% python3 -q
>>> import numpy as np
>>> np.set_printoptions(precision=3, suppress=True, linewidth=100, legacy="1.25")
>>> A = np.load("case19.npy")
>>> A
array([[-11.021,  -3.396,  -7.12 , -18.341,  28.145,  21.881],
       [-13.058,   7.89 ,  11.929,  -1.988,  -5.338,   0.81 ],
       [ -9.155,   7.267,   6.913,   1.92 ,  -8.22 ,  -1.949],
       [ -3.508,  -1.181,   1.177,  -6.393,   7.6  ,   5.382],
       [-11.815,   3.173,  14.472, -11.881,   9.162,   9.154],
       [  3.603,   3.056,  13.235,   8.017, -17.006, -12.719]])
>>> U, sig, vt = np.linalg.svd(A)
>>> print(sig)
[53.391 32.066 10.116  0.875  0.283  0.059]
>>> np.argmax(sig[:-1] / (sig[1:] + 1e-6)) + 1
3
>>> B = U[:, :3] @ np.diag(sig[:3]) @ vt[:3]
>>> np.linalg.matrix_rank(B)
3
>>> np.linalg.matrix_rank(A, rtol=0.05)
3
>>> round(float(np.abs(A - B).max()), 3)
0.431
>>> np.round(np.trace(A), 3)
-6.168
>>> print(np.allclose(A @ A.T, A.T @ A))
False
>>> np.allclose(A, A.T)
False
>>> vec = np.array([1, 2, 1, 3, 2, 2])
>>> rhs = A @ vec
>>> b, lr = np.zeros(6), 1 / np.linalg.norm(A, 2) ** 2
>>> for i in range(20):
...     b -= lr * A.T @ (A @ b - rhs)
...     if i % 5 == 0: print(i, round(np.linalg.norm(A @ b - rhs), 3))
... 
0 4.021
5 3.902
10 3.889
15 3.879
>>> b
array([-0.15 , -0.003, -0.055, -0.2  ,  0.311,  0.264])
>>> vec = np.array([2, 1, 3, 2, 0, 4])
>>> rhs = A @ vec
>>> rhs
array([ 4.044, 16.825,  5.74 ,  4.076, 35.813, 15.125])
>>> np.round(np.linalg.solve(A.T, A[0]), 3) + 0
array([1., 0., 0., 0., 0., 0.])
>>> np.linalg.solve(A, rhs + A[:, 4])
array([2., 1., 3., 2., 1., 4.])
>>> np.round(np.linalg.solve(A, A[:, 3]), 3) + 0
array([0., 0., 0., 1., 0., 0.])
>>> np.round(np.linalg.solve(A, 4 * rhs), 3) + 0
array([ 8.,  4., 12.,  8.,  0., 16.])
>>> U, sig, vt = np.linalg.svd(A, full_matrices=False)
>>> print(sig / sig[0])
[1.    0.601 0.189 0.016 0.005 0.001]
>>> print(np.allclose(U * sig @ vt, A))
True
>>> (sig > 1e-8).sum()
6
>>> U.shape, sig.shape, vt.shape
((6, 6), (6,), (6, 6))
>>> F = np.load("layer8.npy")
>>> F
array([[17, 21, 14, 21, 21, 20, 20, 12, 20, 13],
       [ 0,  0,  0,  0,  0,  0,  0,  0,  0,  0],
       [ 0,  0,  0,  0,  0,  0,  0,  0,  0,  0],
       [17, 21, 11, 14, 20, 14, 20,  8, 18, 13],
       [ 0,  0,  3,  7,  0,  8,  0,  4,  1,  0],
       [ 0,  0,  2,  9,  0,  9,  0,  6,  2,  0],
       [ 0,  0,  0,  0,  0,  0,  0,  0,  0,  0],
       [ 9, 13,  8,  3, 13,  6, 16,  0,  8,  7],
       [ 5,  8,  4,  0,  7,  0, 11,  0,  3,  4],
       [ 0,  0,  0,  0,  0,  0,  0,  0,  0,  0],
       [21, 21,  0,  0, 10,  0, 10,  0, 16, 16],
       [ 5,  5,  0,  0,  0,  0,  2,  0,  2,  4],
       [ 9,  7,  0,  0,  0,  0,  0,  0,  6,  7],
       [ 0,  0,  0,  0,  0,  0,  0,  0,  0,  0],
       [ 9,  9,  4, 11,  5, 10,  4,  8, 12,  7],
       [ 9, 10,  5,  9,  7,  9,  7,  6, 11,  7],
       [ 1,  0,  0,  0,  0,  0,  0,  0,  0,  1],
       [17, 18,  0,  0, 11,  0, 11,  2, 15, 13],
       [ 1,  0,  0,  0,  0,  0,  0,  0,  2,  1],
       [ 0,  0,  3,  3,  0,  6,  0,  0,  0,  0],
       [ 0,  0,  0,  0,  0,  0,  0,  0,  0,  0],
       [ 5,  5,  1,  2,  1,  3,  2,  2,  6,  4],
       [ 1,  0,  0,  2,  0,  3,  0,  2,  3,  1],
       [ 0,  0,  0,  0,  0,  0,  0,  0,  0,  0],
       [ 1,  0,  0,  0,  0,  0,  0,  0,  0,  1],
       [ 0,  0,  5,  1,  0,  5,  0,  0,  0,  0],
       [ 0,  0, 10, 17,  0, 18,  0,  8,  0,  0],
       [ 0,  0,  0,  0,  0,  0,  0,  0,  0,  0]])
>>> vec = np.array([-3, 1, 0, 2, 3, -3, -2, 1, -3, 0])
>>> a = np.maximum(F @ vec, 0)
>>> np.maximum(F @ vec, 0) - np.maximum(-F @ vec, 0)
array([-73,   0,   0, -70,  -9,  -9,   0, -43, -17,   0, -80, -20, -38,   0, -47, -46,  -3, -65,
        -9, -12,   0, -32, -15,   0,  -3, -13, -12,   0])
>>> print(np.tanh(F @ vec))
[-1.     0.     0.    -1.    -1.    -1.     0.    -1.    -1.     0.    -1.    -1.    -1.     0.
 -1.    -1.    -0.995 -1.    -1.    -1.     0.    -1.    -1.     0.    -0.995 -1.    -1.     0.   ]
>>> np.argsort(-np.linalg.norm(F, axis=0).round(6), kind="stable")[:3]
array([1, 0, 8])
>>> np.linalg.cond(F) > 100
True
>>> round(np.log10(np.linalg.cond(F)))
3
>>> [round(float(x), 3) for x in np.linalg.svd(F, compute_uv=False)[:3]]
[103.702, 42.193, 19.083]
>>> vec = np.array([1, 1, 0, -1, 2, -2, 1, -1, 1, 2])
>>> rhs = F @ vec
>>> np.round(np.linalg.solve(F.T @ F, F.T @ rhs), 3) + 0
array([ 1.,  1.,  0., -1.,  2., -2.,  1., -1.,  1.,  2.])
>>> rng = np.random.default_rng(89155)
>>> rhs = rhs + 0.02 * rng.normal(size=28)
>>> rhs
array([ 72.992,   0.013,  -0.008,  91.997, -26.007, -31.01 ,  -0.007,  70.992,  49.003,   0.001,
       120.034,  21.989,  36.031,   0.009,  19.012,  32.039,   2.988, 106.988,   4.994, -15.015,
        -0.003,  17.996,  -4.012,  -0.009,   3.013, -11.019, -60.98 ,   0.014])
>>> b, *_ = np.linalg.lstsq(F, rhs)
>>> b
array([ 1.067,  0.987,  0.006, -0.985,  1.987, -2.012,  1.011, -1.01 ,  1.008,  1.926])
>>> np.round(np.linalg.norm(rhs - F @ b), 3)
0.056
>>> K = np.load("mat.npy")
>>> K
array([[0, 0, 0, 0, 0, 0, 0, 6, 0, 0, 0],
       [0, 0, 0, 0, 7, 0, 0, 0, 0, 0, 0],
       [0, 0, 0, 0, 0, 0, 0, 0, 5, 0, 0],
       [0, 0, 0, 0, 0, 0, 9, 0, 0, 0, 0],
       [7, 0, 0, 0, 0, 0, 0, 0, 0, 0, 0],
       [0, 0, 0, 0, 0, 0, 0, 0, 0, 0, 3],
       [0, 0, 0, 0, 0, 0, 0, 0, 0, 0, 0],
       [0, 0, 0, 7, 0, 0, 0, 0, 0, 0, 0],
       [0, 0, 0, 0, 0, 5, 0, 0, 0, 0, 0],
       [0, 0, 7, 0, 0, 0, 0, 0, 0, 0, 0],
       [0, 4, 0, 0, 0, 0, 0, 0, 0, 0, 0]])
>>> r = np.linalg.matrix_rank(K)
>>> r
10
>>> N = np.linalg.svd(K)[2][r:].T
>>> K @ N
array([[0.],
       [0.],
       [0.],
       [0.],
       [0.],
       [0.],
       [0.],
       [0.],
       [0.],
       [0.],
       [0.]])
>>> N[:, 0] / N[np.abs(N[:, 0]).round(6).argmax(), 0]
array([0., 0., 0., 0., 0., 0., 0., 0., 0., 1., 0.])
>>> K.T @ K
array([[49,  0,  0,  0,  0,  0,  0,  0,  0,  0,  0],
       [ 0, 16,  0,  0,  0,  0,  0,  0,  0,  0,  0],
       [ 0,  0, 49,  0,  0,  0,  0,  0,  0,  0,  0],
       [ 0,  0,  0, 49,  0,  0,  0,  0,  0,  0,  0],
       [ 0,  0,  0,  0, 49,  0,  0,  0,  0,  0,  0],
       [ 0,  0,  0,  0,  0, 25,  0,  0,  0,  0,  0],
       [ 0,  0,  0,  0,  0,  0, 81,  0,  0,  0,  0],
       [ 0,  0,  0,  0,  0,  0,  0, 36,  0,  0,  0],
       [ 0,  0,  0,  0,  0,  0,  0,  0, 25,  0,  0],
       [ 0,  0,  0,  0,  0,  0,  0,  0,  0,  0,  0],
       [ 0,  0,  0,  0,  0,  0,  0,  0,  0,  0,  9]])
>>> U, sig, vt = np.linalg.svd(K)
>>> V = vt[:(sig > 1e-8).sum()]
>>> vec = K[4] + -1 * K[6] + rng.integers(2) * np.eye(11)[1]
>>> vec
array([7., 1., 0., 0., 0., 0., 0., 0., 0., 0., 0.])
>>> round(np.linalg.norm(vec - V.T @ V @ vec), 3)
0.0
>>> np.linalg.matrix_rank(np.vstack([K, vec]))
10
>>> m1 = np.loadtxt("a.csv", delimiter=",")
>>> m1.round(3) + 0
array([[ 11.877, -17.839, -21.762,  -1.962,  -1.977],
       [ 10.854, -16.489, -19.782,  -1.651,  -1.783],
       [ 10.685, -16.266, -19.456,  -1.602,  -1.751],
       [  6.592, -10.727, -11.589,  -0.563,  -0.947],
       [  6.117, -10.066, -10.685,  -0.467,  -0.851],
       [  5.639,  -9.395,  -9.776,  -0.377,  -0.753],
       [  2.646,  -5.014,  -4.175,  -0.016,  -0.132],
       [  2.269,  -4.426,  -3.486,  -0.003,  -0.054],
       [  2.039,  -4.062,  -3.07 ,   0.   ,  -0.008],
       [  1.466,  -3.127,  -2.049,  -0.012,   0.104],
       [  0.218,  -0.769,  -0.041,  -0.145,   0.239],
       [  0.001,   0.025,  -0.028,   0.028,  -0.027],
       [  0.014,   0.098,  -0.157,   0.164,  -0.145],
       [  0.144,   0.096,  -0.889,   1.54 ,  -0.962],
       [  0.145,   0.057,  -1.009,   2.123,  -1.235],
       [ -2.284,   0.977,   2.819,  13.194,  -4.802]])
>>> U, sig, vt = np.linalg.svd(m1)
>>> print(np.argmax(sig[:-1] / (sig[1:] + 1e-6)) + 1)
3
>>> B = U[:, :3] @ np.diag(sig[:3]) @ vt[:3]
>>> print(B.round(3) + 0)
[[ 11.877 -17.839 -21.762  -1.962  -1.977]
 [ 10.854 -16.489 -19.782  -1.651  -1.783]
 [ 10.685 -16.266 -19.456  -1.602  -1.751]
 [  6.592 -10.727 -11.589  -0.563  -0.947]
 [  6.117 -10.066 -10.685  -0.467  -0.851]
 [  5.639  -9.395  -9.776  -0.377  -0.753]
 [  2.646  -5.014  -4.175  -0.016  -0.132]
 [  2.269  -4.426  -3.486  -0.003  -0.054]
 [  2.039  -4.062  -3.07    0.     -0.008]
 [  1.466  -3.127  -2.049  -0.012   0.104]
 [  0.218  -0.769  -0.041  -0.145   0.239]
 [  0.001   0.025  -0.028   0.028  -0.027]
 [  0.014   0.098  -0.157   0.164  -0.145]
 [  0.144   0.096  -0.889   1.54   -0.962]
 [  0.145   0.057  -1.009   2.123  -1.235]
 [ -2.284   0.977   2.819  13.194  -4.802]]
>>> round(np.linalg.norm(m1 - B, 2), 3), round(sig[3], 3)
(0.0, 0.0)
>>> print(np.round(np.linalg.norm(m1 - B) / np.linalg.norm(m1), 3))
0.0
>>> np.linalg.matrix_rank(m1, rtol=0.05)
3
